% ipython --no-banner

In [1]: import numpy as np

In [2]: np.set_printoptions(precision=2, suppress=True, linewidth=120, floatmode="fixed")

In [3]: m1 = np.loadtxt("out15.csv", delimiter=",")

In [4]: print(m1)
[[-1.00  1.00  1.00  1.00  1.00]
 [ 1.00 -1.00  1.00  1.00  1.00]
 [ 1.00  1.00 -1.00  1.00  1.00]
 [ 1.00  1.00  1.00 -1.00  1.00]
 [ 1.00  1.00  1.00  1.00 -1.00]]

In [5]: q, V = np.linalg.qr(m1[:, :2])[0], np.linalg.qr(m1[:, 2:])[0]

In [6]: sv = np.linalg.svd(q.T @ V, compute_uv=False)

In [7]: print((sv > 0.9).sum())
0

In [8]: ev, V = np.linalg.eigh(m1)

In [9]: print(np.linalg.eigvalsh(m1 @ m1))
[4.00 4.00 4.00 4.00 9.00]

In [10]: print(np.linalg.eigvalsh(m1 + -2 * np.eye(5)))
[-4.00 -4.00 -4.00 -4.00  1.00]

In [11]: print(V @ np.diag(ev) @ V.T)
[[-1.00  1.00  1.00  1.00  1.00]
 [ 1.00 -1.00  1.00  1.00  1.00]
 [ 1.00  1.00 -1.00  1.00  1.00]
 [ 1.00  1.00  1.00 -1.00  1.00]
 [ 1.00  1.00  1.00  1.00 -1.00]]

In [12]: print(np.abs(V[:, -1]).round(6).argmax())
0

In [13]: print(np.abs(V[:, -1]))
[0.45 0.45 0.45 0.45 0.45]

In [14]: print(ev.sum(), np.trace(m1))
-5.0 -5.0

In [15]: print(np.round(V.T @ V, 2) + 0)
[[1.00 0.00 0.00 0.00 0.00]
 [0.00 1.00 0.00 0.00 0.00]
 [0.00 0.00 1.00 0.00 0.00]
 [0.00 0.00 0.00 1.00 0.00]
 [0.00 0.00 0.00 0.00 1.00]]

In [16]: print(np.linalg.svd(m1, compute_uv=False))
[3.00 2.00 2.00 2.00 2.00]

In [17]: B = np.array([[-3, 2], [0, -2]])

In [18]: cent = np.kron(B, m1)

In [19]: print(np.linalg.matrix_rank(cent))
10

In [20]: print(cent.shape)
(10, 10)

In [21]: rng = np.random.default_rng(401)

In [22]: idx = rng.permutation(5)

In [23]: print(idx)
[1 0 3 4 2]

In [24]: B = m1[idx][:, idx]

In [25]: print(np.sort(np.abs(np.linalg.eigvals(B))))
[2.00 2.00 2.00 2.00 3.00]

In [26]: q, r_ = np.linalg.qr(m1)

In [27]: print(np.abs(np.diag(r_)))
[2.24 2.19 2.16 2.14 2.12]

In [28]: print(round(float(abs(r_[0, 0])), 2), round(np.linalg.norm(m1[:, 0]), 2))
2.24 2.24

In [29]: mat = np.diag(np.array([0, -1, 2, 0, -3])) + 4 * np.eye(5, k=1) + 4 * np.eye(5, k=-1)

In [30]: print(mat)
[[ 0.00  4.00  0.00  0.00  0.00]
 [ 4.00 -1.00  4.00  0.00  0.00]
 [ 0.00  4.00  2.00  4.00  0.00]
 [ 0.00  0.00  4.00  0.00  4.00]
 [ 0.00  0.00  0.00  4.00 -3.00]]

In [31]: print(np.abs(np.linalg.svd(mat)[2][-1]))
[0.54 0.04 0.55 0.35 0.52]

In [32]: print(np.argsort(-np.linalg.norm(mat, axis=0).round(6), kind="stable")[:3])
[2 1 3]

In [33]: print(round(np.log10(np.linalg.cond(mat))))
1

In [34]: x0 = np.array([-2, -2, -1, 2, -3])

In [35]: print(mat @ np.ones(5))
[ 4.00  7.00 10.00  8.00  1.00]

In [36]: print(np.linalg.norm(mat @ x0) <= np.linalg.norm(mat, 2) * np.linalg.norm(x0) + 1e-9)
True

In [37]: print(mat @ (2 * x0))
[-16.00 -20.00  -4.00 -32.00  34.00]

In [38]: print(mat @ x0)
[ -8.00 -10.00  -2.00 -16.00  17.00]

In [39]: print((mat @ x0).argmax())
4

In [40]: print(mat * x0)
[[ -0.00  -8.00  -0.00   0.00  -0.00]
 [ -8.00   2.00  -4.00   0.00  -0.00]
 [ -0.00  -8.00  -2.00   8.00  -0.00]
 [ -0.00  -0.00  -4.00   0.00 -12.00]
 [ -0.00  -0.00  -0.00   8.00   9.00]]

In [41]: print((mat * x0).sum(axis=1))
[ -8.00 -10.00  -2.00 -16.00  17.00]
